$ ipython --no-banner

In [1]: import numpy as np

In [2]: np.set_printoptions(precision=3, suppress=True, linewidth=200, legacy="1.25")

In [3]: feats = np.loadtxt("block18.csv", delimiter=",")

In [4]: feats
Out[4]: 
array([[0., 0., 2., 2., 2., 1., 1., 2., 2., 1., 3., 0.],
       [3., 2., 2., 1., 0., 3., 0., 2., 0., 0., 1., 2.],
       [2., 3., 0., 0., 1., 0., 3., 2., 1., 2., 3., 0.],
       [1., 3., 0., 3., 3., 0., 3., 1., 0., 1., 3., 2.],
       [1., 2., 1., 3., 0., 2., 1., 0., 1., 1., 1., 0.],
       [2., 3., 0., 2., 2., 0., 3., 2., 2., 3., 1., 0.],
       [0., 2., 1., 2., 3., 3., 2., 0., 2., 1., 3., 2.],
       [1., 3., 3., 3., 0., 1., 1., 0., 3., 3., 1., 0.],
       [3., 1., 2., 2., 3., 0., 2., 3., 1., 3., 2., 2.],
       [6., 4., 6., 4., 2., 7., 1., 6., 2., 1., 5., 4.]])

In [5]: # null space of dimension 3

In [6]: f, v = feats[3], feats[4]

In [7]: f @ f
Out[7]: 52.0

In [8]: p = (f @ v) / (f @ f) * f

In [9]: p
Out[9]: array([0.442, 1.327, 0.   , 1.327, 1.327, 0.   , 1.327, 0.442, 0.   , 0.442, 1.327, 0.885])

In [10]: np.round(np.linalg.norm(f + v) ** 2 + np.linalg.norm(f - v) ** 2, 3)
Out[10]: 150.0

In [11]: np.unique(feats.round(6), axis=0).shape
Out[11]: (10, 12)

In [12]: print(np.round(feats @ np.linalg.pinv(feats) @ feats, 3) + 0)
[[0. 0. 2. 2. 2. 1. 1. 2. 2. 1. 3. 0.]
 [3. 2. 2. 1. 0. 3. 0. 2. 0. 0. 1. 2.]
 [2. 3. 0. 0. 1. 0. 3. 2. 1. 2. 3. 0.]
 [1. 3. 0. 3. 3. 0. 3. 1. 0. 1. 3. 2.]
 [1. 2. 1. 3. 0. 2. 1. 0. 1. 1. 1. 0.]
 [2. 3. 0. 2. 2. 0. 3. 2. 2. 3. 1. 0.]
 [0. 2. 1. 2. 3. 3. 2. 0. 2. 1. 3. 2.]
 [1. 3. 3. 3. 0. 1. 1. 0. 3. 3. 1. 0.]
 [3. 1. 2. 2. 3. 0. 2. 3. 1. 3. 2. 2.]
 [6. 4. 6. 4. 2. 7. 1. 6. 2. 1. 5. 4.]]

In [13]: round(float(np.trace(np.linalg.pinv(feats) @ feats)), 3)
Out[13]: 9.0

In [14]: np.abs(np.diag(np.linalg.qr(feats)[1])) > 1e-9
Out[14]: array([ True,  True,  True,  True,  True,  True,  True,  True,  True, False])

In [15]: left, sigma, VT = np.linalg.svd(feats)

In [16]: V = VT[:(sigma > 1e-8).sum()]

In [17]: rng = np.random.default_rng(90457)

In [18]: x = feats[2] + 2 * feats[5] + rng.integers(2) * np.eye(12)[1]

In [19]: x
Out[19]: array([6., 9., 0., 4., 5., 0., 9., 6., 5., 8., 5., 0.])

In [20]: np.round(np.linalg.norm(x - V.T @ V @ x), 3)
Out[20]: 0.0

In [21]: np.allclose(V.T @ V @ x, x)
Out[21]: True

In [22]: print(np.linalg.matrix_rank(np.vstack([feats, x])))
9

In [23]: out = np.array([[-4, 3, 5],
    ...:     [0, -4, 3],
    ...:     [5, 5, 0],
    ...:     [4, 1, 2],
    ...:     [-3, -2, -3],
    ...:     [-4, 1, 0],
    ...:     [3, -4, 5],
    ...:     [2, 4, 2],
    ...:     [-3, 0, 0],
    ...:     [-3, -3, 2],
    ...:     [-1, -2, -2],
    ...:     [-4, -2, 1]])

In [24]: print(np.einsum("ij,ij->i", feats, feats))
[ 32.  36.  41.  52.  23.  48.  49.  49.  58. 240.]

In [25]: np.einsum("ik,kj->ij", feats, out)
Out[25]: 
array([[  3.,   4.,   3.],
       [-15.,  17.,  27.],
       [-10., -24.,  33.],
       [ -4., -33.,  26.],
       [  1.,  -4.,  22.],
       [ -9., -23.,  40.],
       [-22., -25.,   9.],
       [  3.,  -5.,  29.],
       [-13.,  -2.,  33.],
       [-27.,  38.,  57.]])

In [26]: out @ feats
Traceback (most recent call last):
  Cell In[26], line 1
    out @ feats
ValueError: matmul: Input operand 1 has a mismatch in its core dimension 0, with gufunc signature (n?,k),(k,m?)->(n?,m?) (size 10 is different from 3)


In [27]: print(np.linalg.matrix_rank(feats @ out))
3

In [28]: print(np.einsum("ij->j", feats))
[19. 23. 17. 22. 16. 17. 17. 18. 14. 16. 23. 12.]

In [29]: np.vstack([feats, out.T]).shape
Out[29]: (13, 12)

In [30]: def softmax(z):
    ...:     e = np.exp(z - z.max(axis=-1, keepdims=True))
    ...:     return e / e.sum(axis=-1, keepdims=True)
    ...: 

In [31]: softmax(feats).sum(axis=1)
Out[31]: array([1., 1., 1., 1., 1., 1., 1., 1., 1., 1.])

In [32]: np.round(softmax(10 * feats[5]), 3) + 0
Out[32]: array([0.   , 0.333, 0.   , 0.   , 0.   , 0.   , 0.333, 0.   , 0.   , 0.333, 0.   , 0.   ])

In [33]: scores = feats @ feats.T / np.sqrt(12)

In [34]: softmax(scores)[5] @ feats
Out[34]: array([5.923, 3.972, 5.891, 3.96 , 2.004, 6.862, 1.034, 5.923, 1.993, 1.036, 4.93 , 3.932])

In [35]: softmax(scores).round(6).argmax(axis=1)
Out[35]: array([9, 9, 9, 9, 9, 9, 9, 9, 9, 9])

In [36]: m1 = np.load("out12.npy")

In [37]: m1
Out[37]: 
array([[-0.302, -0.342, -0.128,  0.49 , -0.598, -1.037, -0.543, -1.593,  0.527, -0.614, -1.901],
       [ 0.226, -1.653,  0.377,  0.502, -1.735,  1.189, -0.708,  0.336,  0.471,  0.745,  0.075],
       [ 1.207, -1.148, -0.014,  0.022,  1.96 ,  0.202, -0.567,  0.551,  1.128, -0.115, -0.655],
       [ 1.735,  0.146, -0.555, -1.617, -0.66 ,  0.119,  0.719, -0.13 , -0.672,  0.711, -1.051],
       [ 0.151, -0.002, -0.505, -0.981, -0.784, -1.87 , -1.028,  1.008,  0.979, -0.107,  0.778],
       [-0.075,  0.696,  1.788,  0.262, -0.431, -0.297,  0.946,  1.501,  0.655, -0.118, -1.176],
       [ 0.377, -0.093,  1.167,  0.137,  0.334, -0.911,  0.565, -1.297,  0.681,  1.838,  0.826],
       [-0.302, -1.471,  1.232, -1.395,  0.031, -0.176,  0.664, -0.509, -0.401, -1.445,  0.549],
       [ 1.509,  0.41 ,  1.161,  0.82 , -0.103, -0.467, -1.345, -0.071, -1.444, -0.548,  0.327],
       [-0.754,  0.967,  0.925, -1.486,  0.298,  1.016, -1.642, -0.415,  0.336,  0.433, -0.377],
       [-1.132, -1.024,  0.049, -0.133,  0.584, -0.873, -0.387,  0.8  , -1.601,  1.253, -0.79 ]])

In [38]: np.linalg.determinant(m1)
Traceback (most recent call last):
  Cell In[38], line 1
    np.linalg.determinant(m1)
AttributeError: module 'numpy.linalg' has no attribute 'determinant'


In [39]: print(np.round(np.abs(np.linalg.eigvals(m1)).max(), 3))
3.0

In [40]: np.sort(np.abs(np.linalg.eigvals(m1)))
Out[40]: array([3., 3., 3., 3., 3., 3., 3., 3., 3., 3., 3.])

In [41]: print(np.allclose(m1, m1.T))
False

In [42]: m1.inv()
Traceback (most recent call last):
  Cell In[42], line 1
    m1.inv()
AttributeError: 'numpy.ndarray' object has no attribute 'inv'


In [43]: out = np.array([[0, 2, 0],
    ...:     [2, 1, -1],
    ...:     [-2, 1, -1],
    ...:     [0, 2, -1],
    ...:     [-2, 0, 0],
    ...:     [0, 1, -1],
    ...:     [1, 1, 1],
    ...:     [0, -2, 0],
    ...:     [1, 2, 2],
    ...:     [0, -1, 1],
    ...:     [1, -1, 1]])

In [44]: np.vstack([m1, out.T]).shape
Out[44]: (14, 11)

In [45]: print(np.linalg.matrix_rank(np.vstack([m1, out.T])))
11

In [46]: np.linalg.matrix_rank(m1 @ out)
Out[46]: 3

In [47]: t3 = np.stack([m1, -1 * m1, m1[::-1]])

In [48]: print((t3 @ m1.T).shape)
(3, 11, 11)

In [49]: np.linalg.det(t3)
Out[49]: array([ 177147., -177147., -177147.])

In [50]: print(np.linalg.matrix_rank(t3.reshape(3, -1)))
2

In [51]: E = np.loadtxt("a.csv", delimiter=",")

In [52]: E
Out[52]: 
array([[ 308.,  117.,   -5.,   -4.,  107.,  -31.,  123.,   76.,  -17.],
       [ 117.,  386.,  -13.,  157.,  101.,   21.,  146., -121.,  -39.],
       [  -5.,  -13.,  242.,   39.,   12., -188.,  -23.,  105.,   41.],
       [  -4.,  157.,   39.,  407.,  141.,   45.,    9., -143.,  119.],
       [ 107.,  101.,   12.,  141.,  281.,    4.,  135.,   18.,   38.],
       [ -31.,   21., -188.,   45.,    4.,  345.,  138.,   72., -173.],
       [ 123.,  146.,  -23.,    9.,  135.,  138.,  306.,  120., -140.],
       [  76., -121.,  105., -143.,   18.,   72.,  120.,  435., -171.],
       [ -17.,  -39.,   41.,  119.,   38., -173., -140., -171.,  262.]])

In [53]: x = np.array([-3, -5, 0, -3, 4, 4, 4, -2, 5])

In [54]: y = E @ x

In [55]: y
Out[55]: array([ -938., -1633.,  -838.,  -333.,   585.,   792.,   250.,   -79.,   441.])

In [56]: print(np.round(np.linalg.solve(E, y + E[:, 4]), 3) + 0)
[-3. -5.  0. -3.  5.  4.  4. -2.  5.]

In [57]: print(np.round(np.linalg.solve(E.T, E[6]), 3) + 0)
[0. 0. 0. 0. 0. 0. 1. 0. 0.]

In [58]: x = np.ones(9)

In [59]: for _ in range(4):
    ...:     x = E @ x
    ...:     x /= np.linalg.norm(x)
    ...:     print(round(x @ E @ x, 3))
    ...: 
744.364
775.643
787.227
792.175

In [60]: np.round(np.linalg.eigvalsh(E)[-1], 3)
Out[60]: 812.025

In [61]: np.linalg.svd(E, compute_uv=False)
Out[61]: array([812.025, 782.894, 524.334, 330.707, 244.157, 149.841,  74.275,  48.972,   4.795])

In [62]: np.count_nonzero(E)
Out[62]: 81

In [63]: arr = np.loadtxt("layer12.csv", delimiter=",")

In [64]: arr
Out[64]: 
array([[-5.,  5.,  4.,  0.,  5.],
       [ 0., -5., -5.,  2., -4.],
       [ 0.,  0., -4., -2., -4.],
       [ 0.,  0.,  0., -5.,  3.],
       [ 0.,  0.,  0.,  0.,  3.]])

In [65]: # triangular, det is the product of the diagonal

In [66]: left, sigma = np.linalg.svd(arr)
Traceback (most recent call last):
  Cell In[66], line 1
    left, sigma = np.linalg.svd(arr)
ValueError: too many values to unpack (expected 2)


In [67]: left, sigma, VT = np.linalg.svd(arr, full_matrices=False)

In [68]: sigma
Out[68]: array([13.127,  5.893,  4.343,  3.534,  1.264])

In [69]: np.round(VT @ VT.T, 3) + 0
Out[69]: 
array([[1., 0., 0., 0., 0.],
       [0., 1., 0., 0., 0.],
       [0., 0., 1., 0., 0.],
       [0., 0., 0., 1., 0.],
       [0., 0., 0., 0., 1.]])

In [70]: out = np.array([[1, 2, 2], [0, 0, 2]])

In [71]: W2 = np.kron(out, arr)

In [72]: W2
Out[72]: 
array([[ -5.,   5.,   4.,   0.,   5., -10.,  10.,   8.,   0.,  10., -10.,  10.,   8.,   0.,  10.],
       [  0.,  -5.,  -5.,   2.,  -4.,   0., -10., -10.,   4.,  -8.,   0., -10., -10.,   4.,  -8.],
       [  0.,   0.,  -4.,  -2.,  -4.,   0.,   0.,  -8.,  -4.,  -8.,   0.,   0.,  -8.,  -4.,  -8.],
       [  0.,   0.,   0.,  -5.,   3.,   0.,   0.,   0., -10.,   6.,   0.,   0.,   0., -10.,   6.],
       [  0.,   0.,   0.,   0.,   3.,   0.,   0.,   0.,   0.,   6.,   0.,   0.,   0.,   0.,   6.],
       [ -0.,   0.,   0.,   0.,   0.,  -0.,   0.,   0.,   0.,   0., -10.,  10.,   8.,   0.,  10.],
       [  0.,  -0.,  -0.,   0.,  -0.,   0.,  -0.,  -0.,   0.,  -0.,   0., -10., -10.,   4.,  -8.],
       [  0.,   0.,  -0.,  -0.,  -0.,   0.,   0.,  -0.,  -0.,  -0.,   0.,   0.,  -8.,  -4.,  -8.],
       [  0.,   0.,   0.,  -0.,   0.,   0.,   0.,   0.,  -0.,   0.,   0.,   0.,   0., -10.,   6.],
       [  0.,   0.,   0.,   0.,   0.,   0.,   0.,   0.,   0.,   0.,   0.,   0.,   0.,   0.,   6.]])

In [73]: print(W2.shape)
(10, 15)

In [74]: th = np.radians(30)

In [75]: Rm = np.eye(15)

In [76]: Rm[2, 2] = Rm[12, 12] = np.cos(th)

In [77]: Rm[2, 12], Rm[12, 2] = -np.sin(th), np.sin(th)

In [78]: out = W2 @ Rm.T

In [79]: print(np.linalg.svd(W2, compute_uv=False), np.linalg.svd(out, compute_uv=False))
[43.966 19.736 17.529 14.546 11.834  7.868  5.799  4.718  4.232  1.687] [43.966 19.736 17.529 14.546 11.834  7.868  5.799  4.718  4.232  1.687]

In [80]: print(out)
[[ -5.      5.     -0.536   0.      5.    -10.     10.      8.      0.     10.    -10.     10.      8.928   0.     10.   ]
 [  0.     -5.      0.67    2.     -4.      0.    -10.    -10.      4.     -8.      0.    -10.    -11.16    4.     -8.   ]
 [  0.      0.      0.536  -2.     -4.      0.      0.     -8.     -4.     -8.      0.      0.     -8.928  -4.     -8.   ]
 [  0.      0.      0.     -5.      3.      0.      0.      0.    -10.      6.      0.      0.      0.    -10.      6.   ]
 [  0.      0.      0.      0.      3.      0.      0.      0.      0.      6.      0.      0.      0.      0.      6.   ]
 [  0.      0.     -4.      0.      0.      0.      0.      0.      0.      0.    -10.     10.      6.928   0.     10.   ]
 [  0.      0.      5.      0.      0.      0.      0.      0.      0.      0.      0.    -10.     -8.66    4.     -8.   ]
 [  0.      0.      4.      0.      0.      0.      0.      0.      0.      0.      0.      0.     -6.928  -4.     -8.   ]
 [  0.      0.      0.      0.      0.      0.      0.      0.      0.      0.      0.      0.      0.    -10.      6.   ]
 [  0.      0.      0.      0.      0.      0.      0.      0.      0.      0.      0.      0.      0.      0.      6.   ]]

In [81]: t3 = np.stack([out, 3 * out, out[::-1]])

In [82]: print((t3 @ out.T).shape)
(3, 10, 10)

In [83]: t3.sum(axis=0)
Out[83]: 
array([[-20.   ,  20.   ,  -2.144,   0.   ,  20.   , -40.   ,  40.   ,  32.   ,   0.   ,  40.   , -40.   ,  40.   ,  35.713,   0.   ,  46.   ],
       [  0.   , -20.   ,   2.679,   8.   , -16.   ,   0.   , -40.   , -40.   ,  16.   , -32.   ,   0.   , -40.   , -44.641,   6.   , -26.   ],
       [  0.   ,   0.   ,   6.144,  -8.   , -16.   ,   0.   ,   0.   , -32.   , -16.   , -32.   ,   0.   ,   0.   , -42.641, -20.   , -40.   ],
       [  0.   ,   0.   ,   5.   , -20.   ,  12.   ,   0.   ,   0.   ,   0.   , -40.   ,  24.   ,   0.   , -10.   ,  -8.66 , -36.   ,  16.   ],
       [  0.   ,   0.   ,  -4.   ,   0.   ,  12.   ,   0.   ,   0.   ,   0.   ,   0.   ,  24.   , -10.   ,  10.   ,   6.928,   0.   ,  34.   ],
       [  0.   ,   0.   , -16.   ,   0.   ,   3.   ,   0.   ,   0.   ,   0.   ,   0.   ,   6.   , -40.   ,  40.   ,  27.713,   0.   ,  46.   ],
       [  0.   ,   0.   ,  20.   ,  -5.   ,   3.   ,   0.   ,   0.   ,   0.   , -10.   ,   6.   ,   0.   , -40.   , -34.641,   6.   , -26.   ],
       [  0.   ,   0.   ,  16.536,  -2.   ,  -4.   ,   0.   ,   0.   ,  -8.   ,  -4.   ,  -8.   ,   0.   ,   0.   , -36.641, -20.   , -40.   ],
       [  0.   ,  -5.   ,   0.67 ,   2.   ,  -4.   ,   0.   , -10.   , -10.   ,   4.   ,  -8.   ,   0.   , -10.   , -11.16 , -36.   ,  16.   ],
       [ -5.   ,   5.   ,  -0.536,   0.   ,   5.   , -10.   ,  10.   ,   8.   ,   0.   ,  10.   , -10.   ,  10.   ,   8.928,   0.   ,  34.   ]])

In [84]: np.linalg.matrix_rank(t3.reshape(3, -1))
Out[84]: 2
